In [1]: import numpy as np

In [2]: np.set_printoptions(suppress=True, linewidth=140)

In [3]: def tidy(a):
   ...:     return np.round(a, 2) + 0
   ...: 

In [4]: F = np.load("layer8.npy")

In [5]: F
Out[5]: 
array([[-4.95,  1.  ],
       [-5.  ,  1.05]])

In [6]: # column 0 is much longer than the rest

In [7]: Uu, sigma, VT = np.linalg.svd(F)

In [8]: np.argmax(sigma[:-1] / (sigma[1:] + 1e-6)) + 1
Out[8]: np.int64(1)

In [9]: out = Uu[:, :1] @ np.diag(sigma[:1]) @ VT[:1]

In [10]: tidy(np.linalg.norm(F - out, 2)), tidy(sigma[1])
Out[10]: (np.float64(0.03), np.float64(0.03))

In [11]: np.linalg.matrix_rank(F, rtol=0.05)
Out[11]: np.int64(1)

In [12]: tidy(np.linalg.norm(F - out) / np.linalg.norm(F))
Out[12]: np.float64(0.0)

In [13]: q = F.astype(float).copy()

In [14]: for j in range(2):
    ...:     q[:, j] -= q[:, :j] @ (q[:, :j].T @ q[:, j])
    ...:     q[:, j] /= np.linalg.norm(q[:, j])
    ...: 

In [15]: tidy(q.T @ q)
Out[15]: 
array([[1., 0.],
       [0., 1.]])

In [16]: tidy(q)
Out[16]: 
array([[-0.7 , -0.71],
       [-0.71,  0.7 ]])

In [17]: out = np.array([[-0.7, -0.2], [0.5, -0.6], [0.2, -1.0], [0.5, -0.6]])

In [18]: Z = np.array([[1.8, -0.1, 0.7, 2.0, -0.3], [-1.1, 1.0, 1.6, -1.1, -0.7]])

In [19]: M = out @ Z

In [20]: tidy(M)
Out[20]: 
array([[-1.04, -0.13, -0.81, -1.18,  0.35],
       [ 1.56, -0.65, -0.61,  1.66,  0.27],
       [ 1.46, -1.02, -1.46,  1.5 ,  0.64],
       [ 1.56, -0.65, -0.61,  1.66,  0.27]])

In [21]: Uu, sigma, VT = np.linalg.svd(M)

In [22]: np.argmax(sigma[:-1] / (sigma[1:] + 1e-6)) + 1
Out[22]: np.int64(2)

In [23]: tidy(sigma)
Out[23]: array([4.53, 1.68, 0.  , 0.  ])

In [24]: out = Uu[:, :2] @ np.diag(sigma[:2]) @ VT[:2]

In [25]: tidy(np.linalg.norm(M - out, 2)), tidy(sigma[2])
Out[25]: (np.float64(0.0), np.float64(0.0))

In [26]: np.linalg.matrix_rank(M, rtol=0.05)
Out[26]: np.int64(2)

In [27]: theta = np.radians(45)

In [28]: Rm = np.eye(5)

In [29]: Rm[2, 2] = Rm[3, 3] = np.cos(theta)

In [30]: Rm[2, 3], Rm[3, 2] = -np.sin(theta), np.sin(theta)

In [31]: tidy(Rm)
Out[31]: 
array([[ 1.  ,  0.  ,  0.  ,  0.  ,  0.  ],
       [ 0.  ,  1.  ,  0.  ,  0.  ,  0.  ],
       [ 0.  ,  0.  ,  0.71, -0.71,  0.  ],
       [ 0.  ,  0.  ,  0.71,  0.71,  0.  ],
       [ 0.  ,  0.  ,  0.  ,  0.  ,  1.  ]])

In [32]: out = M @ Rm.T

In [33]: np.allclose(M @ M.T, out @ out.T)
Out[33]: True

In [34]: tidy(np.linalg.svd(M, compute_uv=False)), tidy(np.linalg.svd(out, compute_uv=False))
Out[34]: (array([4.53, 1.68, 0.  , 0.  ]), array([4.53, 1.68, 0.  , 0.  ]))

In [35]: Uu, sigma, VT = np.linalg.svd(M)

In [36]: V = VT[:(sigma > 1e-8).sum()]

In [37]: rng = np.random.default_rng(296062)

In [38]: x0 = M[1] + -3 * M[2] + rng.integers(2) * np.eye(5)[3]

In [39]: tidy(x0)
Out[39]: array([-2.82,  2.41,  3.77, -2.84, -1.65])

In [40]: tidy(np.linalg.norm(x0 - V.T @ V @ x0))
Out[40]: np.float64(0.0)

In [41]: np.linalg.matrix_rank(np.vstack([M, x0]))
Out[41]: np.int64(2)

In [42]: A = np.load("w.npy")

In [43]: A
Out[43]: 
array([[ 1., -1.,  0.,  0.,  0.],
       [-1.,  3., -1.,  0.,  0.],
       [ 0., -1., -2., -1.,  0.],
       [ 0.,  0., -1.,  0., -1.],
       [ 0.,  0.,  0., -1.,  1.]])

In [44]: C2 = A.T @ A

In [45]: np.trace(C2), (A ** 2).sum()
Out[45]: (np.float64(23.0), np.float64(23.0))

In [46]: tidy(np.linalg.svd(A, compute_uv=False) ** 2)
Out[46]: array([12.8 ,  6.84,  2.86,  0.41,  0.09])

In [47]: np.allclose(C2, C2.T)
Out[47]: True

In [48]: tidy(np.linalg.eigvalsh(C2)[::-1])
Out[48]: array([12.8 ,  6.84,  2.86,  0.41,  0.09])

In [49]: C2
Out[49]: 
array([[ 2., -4.,  1.,  0.,  0.],
       [-4., 11., -1.,  1.,  0.],
       [ 1., -1.,  6.,  2.,  1.],
       [ 0.,  1.,  2.,  2., -1.],
       [ 0.,  0.,  1., -1.,  2.]])

In [50]: out = np.array([[1, 2, -2, 1], [0, -2, 0, -2], [-2, -2, 0, 2], [-1, -1, 0, 0]])

In [51]: m1 = np.tril(out)

In [52]: m1
Out[52]: 
array([[ 1,  0,  0,  0],
       [ 0, -2,  0,  0],
       [-2, -2,  0,  0],
       [-1, -1,  0,  0]])

In [53]: # triangular: eigenvalues sit on the diagonal

In [54]: m1.sum(axis=0)
Out[54]: array([-2, -5,  0,  0])

In [55]: m1 - m1[0]
Out[55]: 
array([[ 0,  0,  0,  0],
       [-1, -2,  0,  0],
       [-3, -2,  0,  0],
       [-2, -1,  0,  0]])

In [56]: np.abs(m1).max()
Out[56]: np.int64(2)

In [57]: m1.sum(axis=1)
Out[57]: array([ 1, -2, -4, -2])

In [58]: np.diff(m1, axis=0)
Out[58]: 
array([[-1, -2,  0,  0],
       [-2,  0,  0,  0],
       [ 1,  1,  0,  0]])

In [59]: tidy(np.linalg.norm(m1))
Out[59]: np.float64(3.87)

In [60]: np.linalg.matrix_rank(m1, rtol=0.1)
Out[60]: np.int64(2)

In [61]: [round(float(x), 2) for x in np.linalg.svd(m1, compute_uv=False)[:3]]
Out[61]: [3.57, 1.51, 0.0]

In [62]: tidy(np.linalg.norm(m1, 2) / np.linalg.norm(m1))
Out[62]: np.float64(0.92)

In [63]: np.argsort(-np.linalg.norm(m1, axis=0).round(6), kind="stable")[:3]
Out[63]: array([1, 0, 2])

In [64]: mat = np.load("block0.npy")

In [65]: mat
Out[65]: 
array([[-6,  0, -3,  2],
       [ 0, -2, -2, -4],
       [-3, -2,  2, -4],
       [ 2, -4, -4, -2]])

In [66]: # symmetric, so the eigenvalues are real

In [67]: evals, V = np.linalg.eigh(mat)

In [68]: tidy(np.linalg.svd(mat, compute_uv=False))
Out[68]: array([7.9 , 7.08, 5.62, 1.36])

In [69]: tidy(V.T @ V)
Out[69]: 
array([[1., 0., 0., 0.],
       [0., 1., 0., 0.],
       [0., 0., 1., 0.],
       [0., 0., 0., 1.]])

In [70]: tidy(V @ np.diag(evals) @ V.T)
Out[70]: 
array([[-6.,  0., -3.,  2.],
       [ 0., -2., -2., -4.],
       [-3., -2.,  2., -4.],
       [ 2., -4., -4., -2.]])

In [71]: tidy(evals)
Out[71]: array([-7.9 , -7.08,  1.36,  5.62])

In [72]: tidy(np.linalg.eigvalsh(mat + 5 * np.eye(4)))
Out[72]: array([-2.9 , -2.08,  6.36, 10.62])

In [73]: tidy(np.linalg.eigvalsh(mat @ mat))
Out[73]: array([ 1.85, 31.59, 50.19, 62.37])

In [74]: np.linalg.matrix_power(mat, 3)
Out[74]: 
array([[-314,   12, -119,   98],
       [  12, -176, -106, -212],
       [-119, -106,   14, -192],
       [  98, -212, -192, -192]])

In [75]: tidy(np.sort(np.abs(np.linalg.eigvals(mat))))
Out[75]: array([1.36, 5.62, 7.08, 7.9 ])

In [76]: (mat - mat.T) / 2
Out[76]: 
array([[0., 0., 0., 0.],
       [0., 0., 0., 0.],
       [0., 0., 0., 0.],
       [0., 0., 0., 0.]])

In [77]: tidy(np.linalg.det(mat))
Out[77]: np.float64(428.0)

In [78]: mat @ mat
Out[78]: 
array([[49, -2,  4, -4],
       [-2, 24, 16, 24],
       [ 4, 16, 33,  2],
       [-4, 24,  2, 40]])

In [79]: P = np.triu(np.array([[2, 0, 1, 1, 1],
    ...:     [0, 1, 2, 1, 0],
    ...:     [2, 2, 1, 2, 1],
    ...:     [0, 2, 2, 0, 1],
    ...:     [1, 0, 0, 1, 2]]), 1) + np.eye(5)

In [80]: out = P @ A @ np.linalg.inv(P)

In [81]: np.trace(out), np.trace(A)
Out[81]: (np.float64(3.0), np.float64(3.0))

In [82]: P @ A - A @ P
Out[82]: 
array([[  0.,  -1.,  -2.,  -2.,  -1.],
       [  0.,  -2., -10.,  -2.,   1.],
       [  0.,   0.,   0.,   4.,   2.],
       [  0.,   0.,   0.,   1.,   2.],
       [  0.,   0.,   0.,   0.,   1.]])

In [83]: np.linalg.matrix_rank(out)
Out[83]: np.int64(5)

In [84]: out
Out[84]: 
array([[ 1., -2.,  0., -1.,  0.],
       [-1.,  1., -7., 12., -5.],
       [ 0., -1., -2.,  3., -2.],
       [ 0.,  0., -1.,  1.,  0.],
       [ 0.,  0.,  0., -1.,  2.]])

In [85]: tidy(np.linalg.eigvalsh(mat).min())
Out[85]: np.float64(-7.9)

In [86]: J = np.load("x.npy")

In [87]: J
Out[87]: 
array([[ 1.,  5.,  2.,  2.],
       [ 3.,  3., -4.,  1.],
       [ 2.,  1., -4.,  2.],
       [ 0.,  0.,  0.,  3.]])

In [88]: J.ravel(order="F")
Out[88]: array([ 1.,  3.,  2.,  0.,  5.,  3.,  1.,  0.,  2., -4., -4.,  0.,  2.,  1.,  2.,  3.])

In [89]: t3 = J.reshape(4, 2, -1)

In [90]: np.swapaxes(t3, 1, 2)[1]
Out[90]: 
array([[ 3., -4.],
       [ 3.,  1.]])

In [91]: r = np.linalg.matrix_rank(M)

In [92]: r
Out[92]: np.int64(2)

In [93]: null = np.linalg.svd(M)[2][r:].T

In [94]: tidy(null @ null.T)
Out[94]: 
array([[ 0.55,  0.1 , -0.01, -0.49,  0.  ],
       [ 0.1 ,  0.83, -0.33,  0.09,  0.14],
       [-0.01, -0.33,  0.29, -0.06,  0.31],
       [-0.49,  0.09, -0.06,  0.47,  0.02],
       [ 0.  ,  0.14,  0.31,  0.02,  0.87]])

In [95]: [int(np.linalg.matrix_rank(M[:, :j + 1])) for j in range(5)]
Out[95]: [1, 2, 2, 2, 2]

In [96]: np.linalg.matrix_rank(M.T @ M), np.linalg.matrix_rank(M @ M.T)
Out[96]: (np.int64(2), np.int64(2))

In [97]: [int(np.linalg.matrix_rank(np.delete(M, i, axis=0))) for i in range(4)]
Out[97]: [2, 2, 2, 2]

In [98]: Uu, sigma, VT = np.linalg.svd(J)

In [99]: tidy(sigma)
Out[99]: array([7.95, 5.54, 3.02, 0.14])

In [100]: np.argmax(sigma[:-1] / (sigma[1:] + 1e-6)) + 1
Out[100]: np.int64(3)

In [101]: out = Uu[:, :3] @ np.diag(sigma[:3]) @ VT[:3]

In [102]: tidy(np.abs(J - out).max())
Out[102]: np.float64(0.08)

In [103]: np.linalg.matrix_rank(out)
Out[103]: np.int64(3)

In [104]: tidy(np.linalg.norm(J - out) / np.linalg.norm(J))
Out[104]: np.float64(0.01)

In [105]: tidy(np.linalg.norm(J - out, 2)), tidy(sigma[3])
Out[105]: (np.float64(0.14), np.float64(0.14))

In [106]: out = J / np.linalg.norm(J, axis=1, keepdims=True)

In [107]: C2 = out @ out.T

In [108]: tidy(np.linalg.norm(out, axis=1))
Out[108]: array([1., 1., 1., 1.])

In [109]: np.argwhere(np.triu(np.abs(C2) > 0.95, 1))
Out[109]: array([], shape=(0, 2), dtype=int64)

In [110]: tidy(np.abs(np.linalg.eigvals(J)).max())
Out[110]: np.float64(5.4)

In [111]: (J - J.T) / 2
Out[111]: 
array([[ 0. ,  1. ,  0. ,  1. ],
       [-1. ,  0. , -2.5,  0.5],
       [ 0. ,  2.5,  0. ,  1. ],
       [-1. , -0.5, -1. ,  0. ]])

In [112]: np.allclose(J @ J.T, J.T @ J)
Out[112]: False

In [113]: tidy(np.linalg.matrix_power(J, 3))
Out[113]: 
array([[  34.,  140.,   56.,   61.],
       [  84.,   90., -112.,   60.],
       [  56.,   28., -106.,   44.],
       [   0.,    0.,    0.,   27.]])

In [114]: assert J == J.T
---------------------------------------------------------------------------
ValueError                                Traceback (most recent call last)
Cell In[114], line 1
----> 1 assert J == J.T

ValueError: The truth value of an array with more than one element is ambiguous. Use a.any() or a.all()

In [115]: X = np.array([[-3, 0, 0, 0, 0, 0],
     ...:     [0, 0, 0, 0, 0, 0],
     ...:     [1, 2, 0, 0, 0, 0],
     ...:     [0, 0, -3, 0, 0, 0],
     ...:     [0, 0, 0, 0, 0, 0],
     ...:     [0, 0, 1, 2, 0, 0],
     ...:     [0, 0, 0, 0, -3, 0],
     ...:     [0, 0, 0, 0, 0, 0],
     ...:     [0, 0, 0, 0, 1, 2]])

In [116]: X
Out[116]: 
array([[-3,  0,  0,  0,  0,  0],
       [ 0,  0,  0,  0,  0,  0],
       [ 1,  2,  0,  0,  0,  0],
       [ 0,  0, -3,  0,  0,  0],
       [ 0,  0,  0,  0,  0,  0],
       [ 0,  0,  1,  2,  0,  0],
       [ 0,  0,  0,  0, -3,  0],
       [ 0,  0,  0,  0,  0,  0],
       [ 0,  0,  0,  0,  1,  2]])

In [117]: q, V = np.linalg.qr(X[:, :4])[0], np.linalg.qr(X[:, 4:])[0]

In [118]: sigma = np.linalg.svd(q.T @ V, compute_uv=False)

In [119]: (sigma > 0.9).sum()
Out[119]: np.int64(0)

In [120]: theta = np.radians(90)

In [121]: Rm = np.eye(6)

In [122]: Rm[1, 1] = Rm[2, 2] = np.cos(theta)

In [123]: Rm[1, 2], Rm[2, 1] = -np.sin(theta), np.sin(theta)

In [124]: tidy(Rm)
Out[124]: 
array([[ 1.,  0.,  0.,  0.,  0.,  0.],
       [ 0.,  0., -1.,  0.,  0.,  0.],
       [ 0.,  1.,  0.,  0.,  0.,  0.],
       [ 0.,  0.,  0.,  1.,  0.,  0.],
       [ 0.,  0.,  0.,  0.,  1.,  0.],
       [ 0.,  0.,  0.,  0.,  0.,  1.]])

In [125]: out = X @ Rm.T

In [126]: tidy(np.linalg.det(Rm)), np.trace(Rm)
Out[126]: (np.float64(1.0), np.float64(4.0))

In [127]: np.allclose(np.linalg.norm(X, axis=1), np.linalg.norm(out, axis=1))
Out[127]: True

In [128]: np.allclose(X @ X.T, out @ out.T)
Out[128]: True

In [129]: tidy(np.linalg.svd(X, compute_uv=False)), tidy(np.linalg.svd(out, compute_uv=False))
Out[129]: 
(array([3.26, 3.26, 3.26, 1.84, 1.84, 1.84]),
 array([3.26, 3.26, 3.26, 1.84, 1.84, 1.84]))

In [130]: tidy(out)
Out[130]: 
array([[-3.,  0.,  0.,  0.,  0.,  0.],
       [ 0.,  0.,  0.,  0.,  0.,  0.],
       [ 1.,  0.,  2.,  0.,  0.,  0.],
       [ 0.,  3.,  0.,  0.,  0.,  0.],
       [ 0.,  0.,  0.,  0.,  0.,  0.],
       [ 0., -1.,  0.,  2.,  0.,  0.],
       [ 0.,  0.,  0.,  0., -3.,  0.],
       [ 0.,  0.,  0.,  0.,  0.,  0.],
       [ 0.,  0.,  0.,  0.,  1.,  2.]])

In [131]: P = X @ np.linalg.solve(X.T @ X, X.T)

In [132]: P
Out[132]: 
array([[1., 0., 0., 0., 0., 0., 0., 0., 0.],
       [0., 0., 0., 0., 0., 0., 0., 0., 0.],
       [0., 0., 1., 0., 0., 0., 0., 0., 0.],
       [0., 0., 0., 1., 0., 0., 0., 0., 0.],
       [0., 0., 0., 0., 0., 0., 0., 0., 0.],
       [0., 0., 0., 0., 0., 1., 0., 0., 0.],
       [0., 0., 0., 0., 0., 0., 1., 0., 0.],
       [0., 0., 0., 0., 0., 0., 0., 0., 0.],
       [0., 0., 0., 0., 0., 0., 0., 0., 1.]])

In [133]: np.trace(P)
Out[133]: np.float64(6.0)
